>>> import numpy as np
>>> from numpy import linalg as LA
>>> np.set_printoptions(precision=2, suppress=True, linewidth=160)
>>> def rd(a):
...     return np.round(a, 2) + 0
... 
>>> data = np.loadtxt("mat.csv", delimiter=",")
>>> print(data)
[[0. 1.]
 [0. 0.]]
>>> Y = np.array([[5, 4], [3, 1]])
>>> basis = np.kron(Y, data)
>>> print(rd(LA.norm(basis, 2)), rd(LA.norm(Y, 2) * LA.norm(data, 2)))
7.07 7.07
>>> print(basis.shape)
(4, 4)
>>> Y = np.array([[2, 0, 1], [0, 3, 3], [0, 2, 3], [1, 3, 3], [3, 3, 0]])
>>> arr = Y.T @ Y
>>> print(arr)
[[14 12  5]
 [12 31 24]
 [ 5 24 28]]
>>> # symmetric, so the eigenvalues are real
>>> print(rd(LA.norm(arr, "nuc")))
73.0
>>> print(rd(LA.norm(arr) ** 2 / LA.norm(arr, 2) ** 2))
1.06
>>> print(rd(LA.norm(arr[2], 1)), rd(LA.norm(arr[2], np.inf)))
57.0 28.0
>>> ev, vecs = LA.eigh(arr)
>>> print(rd(ev))
[ 2.9  13.08 57.02]
>>> print(rd(ev.sum()), np.trace(arr))
73.0 73
>>> print(rd(np.abs(vecs[:, -1])))
[0.27 0.72 0.64]
>>> print(rd(vecs @ np.diag(ev) @ vecs.T))
[[14. 12.  5.]
 [12. 31. 24.]
 [ 5. 24. 28.]]
>>> print(rd(vecs.T @ vecs))
[[1. 0. 0.]
 [0. 1. 0.]
 [0. 0. 1.]]
>>> print(np.abs(vecs[:, -1]).round(6).argmax())
1
>>> print((ev > 1e-8).sum(), (ev < -1e-8).sum())
3 0
>>> print(rd(LA.eigvalsh(arr + -1 * np.eye(3))))
[ 1.9  12.08 56.02]
>>> r0 = np.array([-3, -3, 2, -3, -1])
>>> J = -3 * np.eye(5) + np.outer(r0, r0)
>>> print(J)
[[ 6.  9. -6.  9.  3.]
 [ 9.  6. -6.  9.  3.]
 [-6. -6.  1. -6. -2.]
 [ 9.  9. -6.  6.  3.]
 [ 3.  3. -2.  3. -2.]]
>>> r0, r1 = J[3], J[0]
>>> print(r0 @ r1)
234.0
>>> print(r0 @ r0)
243.0
>>> p = (r0 @ r1) / (r0 @ r0) * r0
>>> print(rd(LA.norm(r0 + r1) ** 2 + LA.norm(r0 - r1) ** 2))
972.0
>>> print(rd(r1 - p))
[-2.67  0.33 -0.22  3.22  0.11]
>>> vec = np.ones(3)
>>> for _ in range(6):
...     vec = arr @ vec
...     vec /= LA.norm(vec)
...     print(round(vec @ arr @ vec, 2))
... 
56.84
57.01
57.02
57.02
57.02
57.02
>>> print(rd(LA.eigvalsh(arr)[-1]))
57.02
>>> print(rd(LA.eigvals(J).sum().real))
17.0
>>> print(np.einsum("ij,ji->", J, J))
877.0
>>> theta = np.radians(45)
>>> Rm = np.eye(5)
>>> Rm[1, 1] = Rm[4, 4] = np.cos(theta)
>>> Rm[1, 4], Rm[4, 1] = -np.sin(theta), np.sin(theta)
>>> print(rd(Rm))
[[ 1.    0.    0.    0.    0.  ]
 [ 0.    0.71  0.    0.   -0.71]
 [ 0.    0.    1.    0.    0.  ]
 [ 0.    0.    0.    1.    0.  ]
 [ 0.    0.71  0.    0.    0.71]]
>>> Y = J @ Rm.T
>>> print(rd(LA.det(Rm)), rd(np.trace(Rm)))
1.0 4.41
>>> print(rd(np.abs(Y - J).max(axis=0)))
[0.   4.76 0.   0.   5.49]
>>> K = np.loadtxt("block5.csv", delimiter=",")
>>> print(K)
[[-0.97  0.04 -0.02]
 [-0.5   0.03 -0.1 ]
 [-0.34  0.06 -0.25]
 [ 0.86  0.07 -0.41]
 [ 0.97 -0.23  0.74]
 [ 0.97  0.02 -0.25]
 [-0.29  0.23 -0.79]
 [-0.29  0.23 -0.79]
 [-0.38  0.14 -0.56]
 [ 0.6   0.45 -0.98]
 [ 0.86 -0.23  0.76]
 [-0.29 -0.35  0.95]
 [-0.54 -0.14  0.62]
 [-0.91  0.08 -0.25]
 [-0.24  0.38 -0.96]
 [ 0.86 -0.13  0.48]
 [-0.64  0.38 -0.95]
 [-0.87 -0.37  0.96]
 [ 0.86 -0.18  0.64]
 [ 0.76 -0.24  0.81]
 [ 0.5   0.02 -0.14]
 [-0.54  0.06 -0.24]
 [-0.1  -0.19  0.73]
 [-0.29  0.08 -0.35]
 [ 0.85  0.   -0.1 ]]
>>> # rows 6 and 7 are equal
>>> vec = np.array([1, 3, 5])
>>> target = K @ vec
>>> print(rd(LA.pinv(K) @ K))
[[1. 0. 0.]
 [0. 1. 0.]
 [0. 0. 1.]]
>>> print(rd(LA.solve(K.T @ K, K.T @ target)))
[1. 3. 5.]
>>> rng = np.random.default_rng(55)
>>> target = target + 0.3 * rng.normal(size=25)
>>> print(rd(target))
[-0.7  -1.8  -1.5  -0.55  3.61 -0.2  -3.1  -3.9  -2.52 -2.38  4.1   3.9   2.1  -2.05 -3.76  2.44 -3.92  2.83  3.13  4.43  0.06 -1.66  2.79 -1.69 -0.12]
>>> c, *_ = LA.lstsq(K, target)
>>> print(c.round())
[1. 4. 5.]
>>> print(rd(c))
[0.99 3.53 5.05]
>>> print(rd(LA.norm(target - K @ c)))
1.7
>>> print([round(float(LA.norm(LA.solve(K.T @ K + lam * np.eye(3), K.T @ target))), 2) for lam in (0, 1, 10, 100)])
[6.24, 3.52, 2.1, 0.42]
>>> cen = K - K.mean(axis=0)
>>> vecs = LA.svd(cen)[2][:2]
>>> Y = cen - cen @ vecs.T @ vecs
>>> print(rd((cen @ vecs.T).std(axis=0)))
[0.74 0.59]
>>> print(rd(LA.norm(Y) / LA.norm(cen)))
0.05
>>> print(rd(np.diag(vecs.T @ vecs)))
[1.  0.1 0.9]
>>> Y = np.c_[K[:, :2] @ np.array([[2, -3], [-3, 3]]), np.array([-5, -5, 4, -2, 1, -1, -3, -4, -1, 2, -2, 4, -2, 0, 4, 0, -5, 5, -5, -5, 5, 0, -4, -4, -4])]
>>> print(rd(Y))
[[-2.06  3.03 -5.  ]
 [-1.09  1.59 -5.  ]
 [-0.86  1.2   4.  ]
 [ 1.51 -2.37 -2.  ]
 [ 2.63 -3.6   1.  ]
 [ 1.88 -2.85 -1.  ]
 [-1.27  1.56 -3.  ]
 [-1.27  1.56 -4.  ]
 [-1.18  1.56 -1.  ]
 [-0.15 -0.45  2.  ]
 [ 2.41 -3.27 -2.  ]
 [ 0.47 -0.18  4.  ]
 [-0.66  1.2  -2.  ]
 [-2.06  2.97  0.  ]
 [-1.62  1.86  4.  ]
 [ 2.11 -2.97  0.  ]
 [-2.42  3.06 -5.  ]
 [-0.63  1.5   5.  ]
 [ 2.26 -3.12 -5.  ]
 [ 2.24 -3.   -5.  ]
 [ 0.94 -1.44  5.  ]
 [-1.26  1.8   0.  ]
 [ 0.37 -0.27 -4.  ]
 [-0.82  1.11 -4.  ]
 [ 1.7  -2.55 -4.  ]]
>>> print(LA.matrix_rank(np.c_[K, Y]))
4
>>> print(LA.matrix_rank(Y))
3
>>> print(rd(LA.norm(LA.qr(K)[0].T @ Y, axis=0) ** 2 / ((Y ** 2).sum(axis=0) + 1e-12)))
[1.   1.   0.02]
>>> print(rd(LA.lstsq(K, Y[:, 0])[0]))
[ 2. -3.  0.]
>>> d = LA.norm(Y[:, None] - Y[None], axis=-1)
>>> print(d[8].round(6).argsort(kind="stable")[:4])
[ 8 21 12 13]
>>> print(d.shape)
(25, 25)
>>> print(np.flatnonzero(d[8] < d.mean() / 2))
[ 6  8 12 13 21]
>>> print(d.mean(axis=1).argmax())
20
>>> basis = 3 * np.array([[-0.2, -0.4, -0.4, 0.8], [-0.4, 1.3, -1.1, -1.7]])
>>> z = rng.integers(0, 2, 28)
>>> W0 = basis[z] + rng.normal(size=(28, 4))
>>> print(rd(W0))
[[ 0.24  5.05 -4.57 -3.01]
 [-0.54  4.98 -4.89 -4.63]
 [-3.4   4.83 -3.14 -4.72]
 [-2.06  4.35 -3.32 -6.7 ]
 [-0.79  3.8  -4.68 -3.97]
 [-1.88 -1.87 -3.02  0.76]
 [-0.66  6.42 -3.82 -5.26]
 [-0.81 -0.04  1.36  2.9 ]
 [-0.64 -0.04 -0.35  2.29]
 [-0.98  3.14 -3.06 -6.4 ]
 [ 1.01  0.4  -3.27  0.35]
 [-1.43 -1.29 -0.04  2.04]
 [ 0.51 -2.83 -1.49  2.23]
 [-1.72 -2.2  -0.55  2.71]
 [-0.22  1.76 -1.69 -3.18]
 [ 1.63 -1.26 -1.9   3.01]
 [-0.44 -0.2  -3.67  2.03]
 [-0.97  2.81 -4.41 -3.21]
 [-0.04 -2.25  0.6   1.98]
 [-1.57 -2.08 -1.87  2.96]
 [-1.27  4.14 -3.84 -4.48]
 [-2.03  4.25 -4.47 -4.  ]
 [ 0.13 -1.47 -1.    1.79]
 [-1.04 -0.96 -0.1   0.62]
 [-0.95 -0.42 -2.43  1.04]
 [-0.14  3.43 -1.31 -4.19]
 [-1.06  3.82 -3.4  -5.32]
 [-1.64  2.47 -3.8  -4.74]]
>>> cov = np.cov(W0, rowvar=False)
>>> print(rd(cov))
[[ 1.05 -0.76  0.26  1.21]
 [-0.76  7.98 -3.47 -8.86]
 [ 0.26 -3.47  3.06  4.1 ]
 [ 1.21 -8.86  4.1  11.82]]
>>> print(rd(LA.eigvalsh(cov)[::-1]))
[20.71  1.52  0.97  0.72]
>>> print(rd(np.corrcoef(W0.T)))
[[ 1.   -0.26  0.15  0.34]
 [-0.26  1.   -0.7  -0.91]
 [ 0.15 -0.7   1.    0.68]
 [ 0.34 -0.91  0.68  1.  ]]
>>> print(rd(np.median(W0, axis=0)))
[-0.88  1.08 -3.04 -1.33]
>>> print(rd(W0.std(axis=0)))
[1.01 2.77 1.72 3.38]
>>> Y = np.c_[W0[:, :3] @ np.array([[-1, -2, 2], [1, -2, 1], [-1, 0, 1]]), np.array([5, 0, 3, 3, 0, 5, 4, 3, 1, 5, 4, 3, 4, 2, 4, 3, 1, 3, 1, 2, 3, 3, 4, 3, 2, 5, 2, 0])]
>>> print(rd(Y))
[[  9.38 -10.57   0.95   5.  ]
 [ 10.41  -8.87  -1.     0.  ]
 [ 11.37  -2.87  -5.11   3.  ]
 [  9.72  -4.59  -3.08   3.  ]
 [  9.27  -6.01  -2.47   0.  ]
 [  3.04   7.49  -8.65   5.  ]
 [ 10.9  -11.51   1.27   4.  ]
 [ -0.59   1.69  -0.29   3.  ]
 [  0.94   1.36  -1.66   1.  ]
 [  7.17  -4.33  -1.87   5.  ]
 [  2.66  -2.83  -0.84   4.  ]
 [  0.18   5.45  -4.19   3.  ]
 [ -1.85   4.63  -3.29   4.  ]
 [  0.06   7.84  -6.19   2.  ]
 [  3.67  -3.06  -0.38   4.  ]
 [ -0.99  -0.75   0.1    3.  ]
 [  3.91   1.27  -4.75   1.  ]
 [  8.19  -3.68  -3.54   3.  ]
 [ -2.82   4.58  -1.73   1.  ]
 [  1.37   7.31  -7.1    2.  ]
 [  9.25  -5.74  -2.24   3.  ]
 [ 10.75  -4.43  -4.29   3.  ]
 [ -0.59   2.68  -2.22   4.  ]
 [  0.18   3.99  -3.13   3.  ]
 [  2.96   2.74  -4.75   2.  ]
 [  4.88  -6.57   1.83   5.  ]
 [  8.28  -5.51  -1.7    2.  ]
 [  7.91  -1.66  -4.61   0.  ]]
>>> print(rd(LA.norm(Y - W0 @ LA.lstsq(W0, Y)[0], axis=0)))
[ 0.   0.   0.  11.5]
>>> print(LA.matrix_rank(np.c_[W0, Y]))
5
>>> print(rd(LA.lstsq(W0, Y[:, 0])[0]))
[-1.  1. -1.  0.]
>>> cen = (Y - Y.mean(axis=0)) / Y.std(axis=0)
>>> print(rd(cen.std(axis=0)))
[1. 1. 1. 1.]
>>> print(np.argwhere(np.abs(cen) > 2))
[[5 2]]
>>> c = LA.lstsq(np.delete(cen, 2, axis=1), cen[:, 2])[0]
>>> print(np.abs(c).argmax())
1
>>> print(rd(c))
[-1.21 -1.64  0.01]
>>> print(rd(1 - np.var(cen[:, 2] - np.delete(cen, 2, axis=1) @ c)))
0.97
>>> vec = np.array([0, 1, 5, 2])
>>> target = W0 @ vec
>>> print(rd(LA.pinv(W0) @ W0))
[[1. 0. 0. 0.]
 [0. 1. 0. 0.]
 [0. 0. 1. 0.]
 [0. 0. 0. 1.]]
>>> print(rd(LA.lstsq(W0, target)[0]))
[0. 1. 5. 2.]
>>> print(rd(LA.solve(W0.T @ W0, W0.T @ target)))
[0. 1. 5. 2.]
>>> target = target + 0.02 * rng.normal(size=28)
>>> print(rd(target))
[-23.84 -28.76 -20.35 -25.6  -27.5  -15.44 -23.21  12.58   2.77 -24.96 -15.22   2.65  -5.81   0.44 -13.06  -4.78 -14.49 -25.7    4.72  -5.52 -24.07 -26.09
  -2.96  -0.25 -10.47 -11.46 -23.77 -26.04]
>>> c, *_ = LA.lstsq(W0, target)
>>> print(c.round())
[-0.  1.  5.  2.]
>>> print(rd(W0.T @ (target - W0 @ c)))
[0. 0. 0. 0.]
>>> print(rd(c))
[0.   0.99 5.   2.  ]
